>>> import numpy as np
>>> from numpy import linalg as LA
>>> np.set_printoptions(precision=2, suppress=True, linewidth=200)
>>> rnd = lambda a: np.round(a, 2) + 0
>>> W0 = np.loadtxt("sample10.csv", delimiter=",")
>>> W0
array([[-3.59,  0.8 ,  1.8 ],
       [-0.2 ,  1.1 ,  0.1 ],
       [-0.21, -1.5 ,  0.1 ],
       [ 0.03,  0.7 ,  0.  ],
       [-1.02,  0.2 ,  0.5 ],
       [-0.19, -0.8 ,  0.1 ],
       [ 1.81,  0.6 , -0.9 ],
       [-1.79,  1.2 ,  0.9 ],
       [ 0.58, -0.6 , -0.3 ],
       [-0.37, -0.4 ,  0.2 ],
       [-0.81, -0.1 ,  0.4 ],
       [ 2.64,  0.  , -1.3 ],
       [ 1.61, -0.2 , -0.8 ],
       [-1.8 , -0.4 ,  0.9 ],
       [-1.02, -1.  ,  0.5 ],
       [-0.82,  0.7 ,  0.4 ],
       [-0.81,  1.8 ,  0.4 ],
       [ 0.59, -0.7 , -0.3 ],
       [ 2.79,  0.5 , -1.4 ],
       [-5.18,  0.8 ,  2.6 ],
       [ 0.62, -0.3 , -0.3 ],
       [ 0.23,  1.4 , -0.1 ],
       [ 0.8 , -1.3 , -0.4 ],
       [ 0.4 , -0.5 , -0.2 ],
       [ 1.59, -0.5 , -0.8 ]])
>>> x0 = np.array([2, 2, 1])
>>> (W0 @ x0).argmax()
np.int64(18)
>>> LA.norm(W0 @ x0) <= LA.norm(W0, 2) * LA.norm(x0) + 1e-9
np.True_
>>> W0 @ np.eye(3)[2]
array([ 1.8,  0.1,  0.1,  0. ,  0.5,  0.1, -0.9,  0.9, -0.3,  0.2,  0.4, -1.3, -0.8,  0.9,  0.5,  0.4,  0.4, -0.3, -1.4,  2.6, -0.3, -0.1, -0.4, -0.2, -0.8])
>>> U, sig, vt = LA.svd(W0)
>>> rnd(sig)
array([9.8 , 4.08, 0.04])
>>> np.argmax(sig[:-1] / (sig[1:] + 1e-6)) + 1
np.int64(2)
>>> B = U[:, :2] @ np.diag(sig[:2]) @ vt[:2]
>>> LA.matrix_rank(W0, rtol=0.05)
np.int64(2)
>>> rnd(np.abs(W0 - B).max())
np.float64(0.02)
>>> t = np.radians(45)
>>> Rm = np.eye(3)
>>> Rm[1, 1] = Rm[0, 0] = np.cos(t)
>>> Rm[1, 0], Rm[0, 1] = -np.sin(t), np.sin(t)
>>> rnd(Rm)
array([[ 0.71,  0.71,  0.  ],
       [-0.71,  0.71,  0.  ],
       [ 0.  ,  0.  ,  1.  ]])
>>> B = W0 @ Rm.T
>>> rnd(np.abs(B - W0).max(axis=0))
array([2.08, 3.43, 0.  ])
>>> idx = W0[:, 2] > np.median(W0[:, 2])
>>> f = W0[idx].mean(axis=0) - W0[~idx].mean(axis=0)
>>> idx.astype(int)
array([1, 0, 0, 0, 1, 0, 0, 1, 0, 1, 1, 0, 0, 1, 1, 1, 1, 0, 0, 1, 0, 0, 0, 0, 0])
>>> rnd(f)
array([-2.59,  0.5 ,  1.29])
>>> np.argsort(-np.abs(f).round(6), kind="stable")
array([0, 2, 1])
>>> Xs = W0 - W0.mean(axis=0)
>>> evecs = LA.svd(Xs)[2][:2]
>>> B = Xs - Xs @ evecs.T @ evecs
>>> rnd(np.diag(evecs.T @ evecs))
array([0.8, 1. , 0.2])
>>> LA.norm(B, axis=1).round(6).argmax()
np.int64(11)
>>> K = np.load("w.npy")
>>> K
array([[2, 2, 2],
       [2, 4, 4],
       [2, 4, 6]])
>>> ev, evecs = LA.eigh(K)
>>> rnd(LA.eigvalsh(K + -1 * np.eye(3)))
array([-0.38,  0.29,  9.1 ])
>>> f = np.array([1, 3, 3])
>>> np.cross(K[2, :3], K[0, :3])
array([-4,  8, -4])
>>> np.correlate(K[2], K[0], "full")
array([ 4, 12, 24, 20, 12])
>>> np.array([np.convolve(row, f, "same") for row in K])
array([[ 8, 14, 12],
       [10, 22, 24],
       [10, 24, 30]])
>>> E = np.loadtxt("block8.csv", delimiter=",")
>>> E
array([[ 0.02,  1.  ,  0.  ,  2.  ],
       [-1.  ,  1.02,  0.  ,  0.  ],
       [-2.  , -2.  , -0.98,  1.  ],
       [ 0.  ,  1.  ,  0.  ,  2.02]])
>>> [round(float(x), 2) for x in LA.svd(E, compute_uv=False)[:3]]
[3.21, 3.16, 1.34]
>>> LA.matrix_rank(E, rtol=0.1)
np.int64(3)
>>> x0 = np.array([3, 0, -3, -3])
>>> a = np.maximum(E @ x0, 0)
>>> E * (a > 1e-9)[:, None]
array([[ 0.,  0.,  0.,  0.],
       [-0.,  0.,  0.,  0.],
       [-0., -0., -0.,  0.],
       [ 0.,  0.,  0.,  0.]])
>>> np.maximum(E @ (3 * x0), 0)
array([0., 0., 0., 0.])
>>> np.flatnonzero(a > 1e-9)
array([], dtype=int64)
>>> t = np.radians(135)
>>> Rm = np.eye(4)
>>> Rm[0, 0] = Rm[1, 1] = np.cos(t)
>>> Rm[0, 1], Rm[1, 0] = -np.sin(t), np.sin(t)
>>> rnd(Rm)
array([[-0.71, -0.71,  0.  ,  0.  ],
       [ 0.71, -0.71,  0.  ,  0.  ],
       [ 0.  ,  0.  ,  1.  ,  0.  ],
       [ 0.  ,  0.  ,  0.  ,  1.  ]])
>>> B = E @ Rm.T
>>> rnd(np.abs(B - E).max(axis=0))
array([4.83, 2.45, 0.  , 0.  ])
>>> rnd(LA.svd(E, compute_uv=False)), rnd(LA.svd(B, compute_uv=False))
(array([3.21, 3.16, 1.34, 0.  ]), array([3.21, 3.16, 1.34, 0.  ]))
>>> rnd(B)
array([[-0.72, -0.69,  0.  ,  2.  ],
       [-0.01, -1.43,  0.  ,  0.  ],
       [ 2.83,  0.  , -0.98,  1.  ],
       [-0.71, -0.71,  0.  ,  2.02]])
>>> hat = np.triu(np.array([[3, 4, 5, 2], [5, 0, 4, 3], [3, 0, 1, 2], [4, 5, 0, 5]]), 1) + np.eye(4)
>>> B = hat @ E @ LA.inv(hat)
>>> rnd(np.poly(B))
array([ 1.  , -2.08,  0.12,  3.  , -0.06])
>>> LA.matrix_rank(B)
np.int64(4)
>>> rng = np.random.default_rng(193)
>>> idx = rng.permutation(4)
>>> idx
array([0, 3, 2, 1])
>>> B = E[idx][:, idx]
>>> rnd(LA.det(B)), rnd(LA.det(E[idx]))
(np.float64(-0.06), np.float64(0.06))
>>> np.diag(B)
array([ 0.02,  2.02, -0.98,  1.02])
>>> B
array([[ 0.02,  2.  ,  0.  ,  1.  ],
       [ 0.  ,  2.02,  0.  ,  1.  ],
       [-2.  ,  1.  , -0.98, -2.  ],
       [-1.  ,  0.  ,  0.  ,  1.02]])
>>> M = np.load("run12.npy")
>>> M
array([[-1,  2,  1],
       [-2,  0, -1],
       [-3, -2,  1],
       [-4,  0,  2],
       [-3,  2,  2],
       [-2,  0,  1],
       [-2,  1,  2],
       [-2,  1,  2],
       [ 0,  3,  0],
       [-1,  4, -1]])
>>> Xs = M - M.mean(axis=0)
>>> U, sig, vt = LA.svd(Xs, full_matrices=False)
>>> rnd(sig)
array([6.06, 3.37, 1.94])
>>> np.abs(vt[0]).argmax()
np.int64(1)
>>> LA.matrix_rank(Xs)
np.int64(3)
>>> (np.sign(U[:, 0]) == np.sign(U[0, 0])).astype(int)
array([1, 0, 0, 0, 0, 0, 0, 0, 1, 1])
>>> rnd((sig ** 2).sum() ** 2 / (sig ** 4).sum())
np.float64(1.8)
>>> idx = M[:, 1] > np.median(M[:, 1])
>>> f = M[idx].mean(axis=0) - M[~idx].mean(axis=0)
>>> np.argsort(-np.abs(f).round(6), kind="stable")
array([1, 0, 2])
>>> ((M - M.mean(axis=0)) @ f > 0).astype(int)
array([1, 0, 0, 0, 1, 0, 0, 0, 1, 1])
>>> W = np.array([[-2, 1, 3, -3, 0],
...     [3, 3, 3, -3, 0],
...     [-2, 2, 3, 0, 0],
...     [-2, 0, 0, 1, -3]])
>>> beta = np.array([1, -1, -2, -2, -2])
>>> H = np.maximum(E @ W + beta, 0)
>>> LA.matrix_rank(H)
np.int64(4)
>>> (H > 0).astype(int)
array([[0, 1, 1, 0, 0],
       [1, 1, 0, 0, 0],
       [0, 0, 0, 1, 0],
       [0, 1, 1, 0, 0]])
>>> cent = np.array([[5, -4], [-5, -2], [9, 6], [-7, -9], [-7, -2]])
>>> W @ cent
array([[33, 51],
       [48, 27],
       [ 7, 22],
       [ 4,  5]])
>>> f = np.array([3, -3, 0])
>>> mat = np.array([np.roll(f, i) for i in range(3)])
>>> mat
array([[ 3, -3,  0],
       [ 0,  3, -3],
       [-3,  0,  3]])
>>> B = mat / np.sqrt((mat ** 2).mean(axis=1, keepdims=True))
>>> rnd(B[0])
array([ 1.22, -1.22,  0.  ])
>>> LA.matrix_rank(B) == LA.matrix_rank(mat)
np.True_
>>> feats = np.diag(20 * np.array([4, -4, 2])) + np.array([[1, -2, 0], [2, -2, 1], [-2, 1, 2]])
>>> feats
array([[ 81,  -2,   0],
       [  2, -82,   1],
       [ -2,   1,  42]])
>>> np.einsum("ii->", feats)
np.int64(41)
>>> np.kron(np.eye(2, dtype=int), feats)
array([[ 81,  -2,   0,   0,   0,   0],
       [  2, -82,   1,   0,   0,   0],
       [ -2,   1,  42,   0,   0,   0],
       [  0,   0,   0,  81,  -2,   0],
       [  0,   0,   0,   2, -82,   1],
       [  0,   0,   0,  -2,   1,  42]])
>>> np.einsum("ij,ji->", feats, feats)
np.int64(15043)
>>> rnd(LA.eigvals(feats).sum().real)
np.float64(41.0)
>>> x0 = np.array([0, 1, 1])
>>> a = np.maximum(feats @ x0, 0)
>>> rnd(np.tanh(feats @ x0))
array([-0.96, -1.  ,  1.  ])
>>> np.flatnonzero(a > 1e-9)
array([2])
>>> feats * (a > 1e-9)[:, None]
array([[ 0,  0,  0],
       [ 0,  0,  0],
       [-2,  1, 42]])
>>> hat = np.triu(np.array([[9, 6, 2], [5, 8, 1], [2, 9, 2]]), 1) + np.eye(3)
>>> B = hat @ feats @ LA.inv(hat)
>>> rnd(np.poly(B))
array([     1.,    -41.,  -6681., 278873.])
>>> hat @ feats - feats @ hat
array([[   8., -976.,  -70.],
       [  -2.,  -11.,  120.],
       [   0.,   12.,    3.]])
>>> rnd(LA.det(B))
np.float64(-278873.0)
>>> B = feats + rng.integers(-2, 3, (3, 2)) @ rng.integers(-2, 3, (2, 3))
>>> B
array([[ 83,  -3,   0],
       [ -1, -81,   0],
       [  2,  -1,  42]])
>>> LA.matrix_rank(B - feats, tol=1e-8)
np.int64(2)
>>> np.abs(B - feats).sum(axis=1)
array([3, 5, 6])
>>> B = feats ** -1
Traceback (most recent call last):
  File "<python-input-116>", line 1, in <module>
    B = feats ** -1
        ~~~~~~^^~~~
ValueError: Integers to negative integer powers are not allowed.
>>> B = LA.inv(feats)
>>> (np.abs(B) > 1e-9).astype(int)
array([[1, 1, 1],
       [1, 1, 1],
       [1, 1, 1]])
>>> rnd(LA.det(feats) * B)
array([[-3445.,    84.,    -2.],
       [  -86.,  3402.,   -81.],
       [ -162.,   -77., -6638.]])
>>> np.allclose(B, feats.T)
False
>>> rnd(feats @ B)
array([[1., 0., 0.],
       [0., 1., 0.],
       [0., 0., 1.]])
>>> J = np.array([[0.33, 0.67], [0.4, 0.6]])
>>> U, sig, vt = LA.svd(J, full_matrices=False)
>>> rnd(np.sqrt((sig ** 2).sum())), rnd(LA.norm(J))
(np.float64(1.04), np.float64(1.04))
>>> rnd(sig)
array([1.04, 0.07])
>>> np.allclose(U * sig @ vt, J)
True
>>> (sig > 1e-8).sum()
np.int64(2)
>>> idx = rng.permutation(2)
>>> idx
array([0, 1])
>>> B = J[idx][:, idx]
>>> rnd(np.sort(np.abs(LA.eigvals(B))))
array([0.07, 1.  ])
>>> np.diag(B)
array([0.33, 0.6 ])
>>> B
array([[0.33, 0.67],
       [0.4 , 0.6 ]])
>>> rnd(LA.det(B)), rnd(LA.det(J[idx]))
(np.float64(-0.07), np.float64(-0.07))
>>> rnd(np.trace(B))
np.float64(0.93)
>>> LA.matrix_rank(B, rtol=0.1)
np.int64(1)
>>> np.argsort(-LA.norm(B, axis=0).round(6), kind="stable")[:3]
array([1, 0])
>>> rnd(LA.norm(B, 2) / LA.norm(B))
np.float64(1.0)
>>> (mat @ mat)[0]
array([  9, -18,   9])
>>> hat = np.triu(np.array([[1, 1], [0, 1]]), 1) + np.eye(2)
>>> B = hat @ J @ LA.inv(hat)
>>> rnd(np.trace(B)), rnd(np.trace(J))
(np.float64(0.93), np.float64(0.93))
>>> rnd(B)
array([[0.73, 0.54],
       [0.4 , 0.2 ]])
>>> LA.matrix_rank(B)
np.int64(2)
>>> rnd(LA.det(B))
np.float64(-0.07)
>>> data = np.load("layer2.npy")
>>> data
array([[-3,  3, -3],
       [ 0,  5,  0],
       [ 1,  8, -2],
       [-1,  7, -3],
       [ 0, 10, -6],
       [-1, 12, -9],
       [-3, 10, -7],
       [-1, 10, -5],
       [ 2, 10, -4],
       [ 4,  8, -7],
       [ 3, 11, -6],
       [ 1, 11, -4],
       [ 2, 13, -6]])
>>> Xs = (data - data.mean(axis=0)) / data.std(axis=0)
>>> rnd(Xs.std(axis=0))
array([1., 1., 1.])
>>> np.argwhere(np.abs(Xs) > 2)
array([[0, 1],
       [1, 2]])
>>> beta = LA.lstsq(np.delete(Xs, 1, axis=1), Xs[:, 1])[0]
>>> rnd(1 - np.var(Xs[:, 1] - np.delete(Xs, 1, axis=1) @ beta))
np.float64(0.54)
>>> np.abs(beta).argmax()
np.int64(1)
>>> idx = rng.permutation(3)
>>> B = data[:, idx] * rng.choice([-1, 1], 3)
>>> B
array([[-3,  3, -3],
       [ 0,  5,  0],
       [-2,  8,  1],
       [-3,  7, -1],
       [-6, 10,  0],
       [-9, 12, -1],
       [-7, 10, -3],
       [-5, 10, -1],
       [-4, 10,  2],
       [-7,  8,  4],
       [-6, 11,  3],
       [-4, 11,  1],
       [-6, 13,  2]])
>>> U, _, vt = LA.svd(data.T @ B)
>>> rnd(U @ vt)
array([[0., 0., 1.],
       [0., 1., 0.],
       [1., 0., 0.]])
>>> C2 = data.T @ data
>>> (data @ data.T).shape
(13, 13)
>>> LA.matrix_rank(C2)
np.int64(3)
>>> C2
array([[  56,   62,  -25],
       [  62, 1166, -618],
       [ -25, -618,  366]])
